$ python3 -q
>>> import numpy as np
>>> import numpy.linalg as la
>>> np.set_printoptions(precision=2, suppress=True, linewidth=200, legacy="1.25")
>>> mat = np.load("run5.npy")
>>> mat
array([[ 0.59, -0.41,  0.68,  0.14],
       [-0.41,  0.59,  0.68,  0.14],
       [ 0.68,  0.68, -0.14, -0.23],
       [ 0.14,  0.14, -0.23,  0.95]])
>>> # symmetric
>>> def softmax(z):
...     e = np.exp(z - z.max(axis=-1, keepdims=True))
...     return e / e.sum(axis=-1, keepdims=True)
... 
>>> softmax(mat[0])
array([0.32, 0.12, 0.35, 0.2 ])
>>> softmax(mat[0] + 3)
array([0.32, 0.12, 0.35, 0.2 ])
>>> scores = mat @ mat.T / np.sqrt(4)
>>> softmax(scores).round(6).argmax(axis=1)
array([0, 1, 2, 3])
>>> softmax(scores)[0] @ mat
array([0.3 , 0.16, 0.31, 0.23])
>>> rng = np.random.default_rng(378)
>>> idx = rng.permutation(4)
>>> out = mat[:, idx] * rng.choice([-1, 1], 4)
>>> out
array([[ 0.41,  0.59, -0.14,  0.68],
       [-0.59, -0.41, -0.14,  0.68],
       [-0.68,  0.68,  0.23, -0.14],
       [-0.14,  0.14, -0.95, -0.23]])
>>> Uu, _, Vt = la.svd(mat.T @ out)
>>> np.round(la.lstsq(mat, out)[0], 2) + 0
array([[ 0.,  1.,  0.,  0.],
       [-1.,  0.,  0.,  0.],
       [ 0.,  0.,  0.,  1.],
       [ 0.,  0., -1.,  0.]])
>>> vec = np.array([5, -3, -3, 2])
>>> np.abs(la.eigvals(mat))
array([1., 1., 1., 1.])
>>> la.inv(mat)
array([[ 0.59, -0.41,  0.68,  0.14],
       [-0.41,  0.59,  0.68,  0.14],
       [ 0.68,  0.68, -0.14, -0.23],
       [ 0.14,  0.14, -0.23,  0.95]])
>>> print(round(float(la.norm(vec)), 2), round(float(la.norm(mat @ vec)), 2))
6.86 6.86
>>> mat.T @ (mat @ vec)
array([ 5., -3., -3.,  2.])
>>> print(round(la.det(mat), 2))
-1.0
>>> u, v = mat[1], mat[3]
>>> np.round(u @ v, 2)
-0.0
>>> print(np.round(u @ u, 2))
1.0
>>> pr = (u @ v) / (u @ u) * u
>>> la.matrix_rank(np.outer(u, v))
1
>>> pr.round(2) + 0
array([0., 0., 0., 0.])
>>> print(np.round(la.norm(u + v) ** 2 + la.norm(u - v) ** 2, 2))
4.0
>>> round(float((v - pr) @ u), 2)
0.0
>>> print(np.round(la.det(mat[::-1]), 2))
-1.0
>>> print(round(float(np.einsum("ij,ji->", mat, mat)), 2))
4.0
>>> round(la.eigvals(mat).sum().real, 2)
2.0
>>> data = np.loadtxt("x.csv", delimiter=",")
>>> data
array([[-5.,  2., -5.,  2.],
       [ 3.,  1.,  3.,  1.],
       [-5.,  2., -5.,  2.],
       [ 3.,  1.,  3.,  1.]])
>>> # column 2 repeats column 0
>>> out = data + rng.integers(-2, 3, (4, 2)) @ rng.integers(-2, 3, (2, 4))
>>> out
array([[ -5.,  -4.,  -2.,  -2.],
       [  0.,  -5.,   3.,  -4.],
       [ -9.,   4., -10.,   2.],
       [  5.,   9.,   1.,   7.]])
>>> la.matrix_rank(out - data, tol=1e-8)
2
>>> np.round(la.svd(out - data, compute_uv=False), 2) + 0
array([15.27,  7.13,  0.  ,  0.  ])
>>> q = out.astype(float).copy()
>>> for j in range(4):
...     q[:, j] -= q[:, :j] @ (q[:, :j].T @ q[:, j])
...     q[:, j] /= la.norm(q[:, j])
... 
>>> np.round(q.T @ out, 2) + 0
array([[11.45,  2.53,  9.17,  2.36],
       [ 0.  , 11.47, -5.34,  8.11],
       [ 0.  ,  0.  ,  1.15,  0.57],
       [ 0.  ,  0.  ,  0.  ,  1.16]])
>>> q.round(2) + 0
array([[-0.44, -0.25,  0.57,  0.65],
       [ 0.  , -0.44,  0.58, -0.69],
       [-0.79,  0.52,  0.  , -0.33],
       [ 0.44,  0.69,  0.58,  0.05]])
>>> vec = np.array([-3, 9, -6, -7])
>>> 4 - la.matrix_rank(q - np.eye(4), tol=1e-8)
0
>>> [p for p in range(1, 25) if np.allclose(la.matrix_power(q, p), np.eye(4))]
[]
>>> print(np.abs(la.eigvals(q)))
[1. 1. 1. 1.]
>>> np.round(la.inv(q), 2) + 0
array([[-0.44,  0.  , -0.79,  0.44],
       [-0.25, -0.44,  0.52,  0.69],
       [ 0.57,  0.58,  0.  ,  0.58],
       [ 0.65, -0.69, -0.33,  0.05]])
>>> round(la.norm(vec), 2), round(la.norm(q @ vec), 2)
(13.23, 13.23)
>>> feats = np.load("arr.npy")
>>> feats
array([[-4, -2,  0],
       [ 4,  2,  0],
       [ 4,  2,  0],
       [ 4,  2,  0]])
>>> r = la.matrix_rank(feats)
>>> r
1
>>> ns = la.svd(feats)[2][r:].T
>>> [int(la.matrix_rank(feats[:i])) for i in range(1, len(feats) + 1)]
[1, 1, 1, 1]
>>> ns.shape
(3, 2)
>>> print(la.matrix_rank(feats.T @ feats), la.matrix_rank(feats @ feats.T))
1 1
>>> la.lstsq(feats[:-1].T, feats[-1])[2]
1
>>> np.argsort(-la.norm(feats, axis=0).round(6), kind="stable")[:3]
array([0, 1, 2])
>>> la.cond(feats) > 100
True
>>> print(la.matrix_rank(feats, rtol=0.1))
1
>>> vec = np.array([0, 2, 3])
>>> a = np.maximum(feats @ vec, 0)
>>> feats.T @ a
array([48, 24,  0])
>>> a
array([0, 4, 4, 4])
>>> np.maximum(feats @ (3 * vec), 0)
array([ 0, 12, 12, 12])
>>> np.flatnonzero(a > 1e-9)
array([1, 2, 3])
>>> F = np.loadtxt("case17.csv", delimiter=",")
>>> print(F)
[[ -4.19 -16.21  -4.43]
 [-30.08  -8.43 -29.25]
 [-29.59  -5.95 -30.5 ]
 [ -5.09 -16.37  -6.67]
 [ -3.86 -15.77  -6.66]
 [-31.3   -6.63 -28.98]
 [ -5.58 -17.05  -5.9 ]
 [-29.68  -5.38 -30.35]
 [-30.31  -5.21 -30.27]
 [ -4.41 -15.28  -5.58]
 [-32.42  -5.87 -28.79]
 [-32.88  -7.51 -30.21]
 [ -3.35 -16.75  -5.65]
 [ -2.45 -14.99  -7.19]
 [ -3.93 -17.11  -3.98]]
>>> Xs = F - F.mean(axis=0)
>>> V = la.svd(Xs)[2][:2]
>>> out = Xs - Xs @ V.T @ V
>>> out.std(axis=0)
array([0.16, 0.54, 0.4 ])
>>> print(round(float(la.norm(out) / la.norm(Xs)), 2))
0.04
>>> la.norm(out, axis=1).round(6).argmax()
1
>>> (Xs @ V.T).std(axis=0)
array([18.61,  1.25])
>>> basis = F[[3, 7]].astype(float)
>>> for _ in range(5):
...     idx = la.norm(F[:, None] - basis, axis=-1).argmin(axis=1)
...     basis = np.array([F[idx == j].mean(axis=0) for j in range(2)])
... 
>>> idx
array([0, 1, 1, 0, 0, 1, 0, 1, 1, 0, 1, 1, 0, 0, 0])
>>> np.bincount(idx)
array([8, 7])
>>> basis[1] - basis[0]
array([-26.79,   9.77, -24.01])
>>> np.abs(basis[1] - basis[0]).argmax()
0
>>> idx = F[:, 0] > np.median(F[:, 0])
>>> u = F[idx].mean(axis=0) - F[~idx].mean(axis=0)
>>> np.argsort(-np.abs(u).round(6), kind="stable")
array([0, 2, 1])
>>> u
array([23.83, -8.31, 21.04])
>>> idx.astype(int)
array([1, 0, 0, 1, 1, 0, 0, 0, 0, 1, 0, 0, 1, 1, 1])
>>> Xs = (F - F.mean(axis=0)) / F.std(axis=0)
>>> np.argwhere(np.abs(Xs) > 2)
array([], shape=(0, 2), dtype=int64)
>>> beta = la.lstsq(np.delete(Xs, 2, axis=1), Xs[:, 2])[0]
>>> print(beta)
[ 0.64 -0.37]
>>> out = np.c_[F[:, :1] @ np.array([[-2]]), np.array([-2, 5, -9, 4, 5, -8, 5, 2, -8, 8, -3, -9, -6, -9, 2])]
>>> out
array([[ 8.38, -2.  ],
       [60.16,  5.  ],
       [59.18, -9.  ],
       [10.18,  4.  ],
       [ 7.72,  5.  ],
       [62.6 , -8.  ],
       [11.16,  5.  ],
       [59.36,  2.  ],
       [60.62, -8.  ],
       [ 8.82,  8.  ],
       [64.84, -3.  ],
       [65.76, -9.  ],
       [ 6.7 , -6.  ],
       [ 4.9 , -9.  ],
       [ 7.86,  2.  ]])
>>> print(la.norm(la.qr(F)[0].T @ out, axis=0) ** 2 / ((out ** 2).sum(axis=0) + 1e-12))
[1.   0.27]
>>> print(np.round(la.norm(out - F @ la.lstsq(F, out)[0], axis=0), 2) + 0)
[ 0.   20.58]
>>> K = np.cumsum(np.array([[3, 3, 2],
...     [0, 2, 1],
...     [2, 3, 1],
...     [1, 0, 0],
...     [2, 1, 3],
...     [3, 1, 0],
...     [0, 3, 0],
...     [0, 3, 2],
...     [2, 0, 2],
...     [2, 3, 1],
...     [1, 0, 1],
...     [3, 3, 0],
...     [0, 3, 2],
...     [0, 0, 2]]), axis=0)
>>> K
array([[ 3,  3,  2],
       [ 3,  5,  3],
       [ 5,  8,  4],
       [ 6,  8,  4],
       [ 8,  9,  7],
       [11, 10,  7],
       [11, 13,  7],
       [11, 16,  9],
       [13, 16, 11],
       [15, 19, 12],
       [16, 19, 13],
       [19, 22, 13],
       [19, 25, 15],
       [19, 25, 17]])
>>> W1 = np.array([[-3, 2, 3, 1, 1, -3], [0, 1, 0, -1, 2, 3], [2, 1, -2, 2, 1, -2]])
>>> beta = np.array([2, 1, 1, 0, 2, 1])
>>> H = np.maximum(feats @ W1 + beta, 0)
>>> H
array([[14,  0,  0,  0,  0,  7],
       [ 0, 11, 13,  2, 10,  0],
       [ 0, 11, 13,  2, 10,  0],
       [ 0, 11, 13,  2, 10,  0]])
>>> la.matrix_rank(H)
2
>>> (H > 0).astype(int)
array([[1, 0, 0, 0, 0, 1],
       [0, 1, 1, 1, 1, 0],
       [0, 1, 1, 1, 1, 0],
       [0, 1, 1, 1, 1, 0]])
>>> basis = np.array([[-3, 1, -3],
...     [0, 2, -3],
...     [-2, 3, 1],
...     [-1, -1, 0],
...     [3, -1, 1],
...     [2, 2, 1]])
>>> (H @ basis).round(6).argmax(axis=1)
array([1, 1, 1, 1])
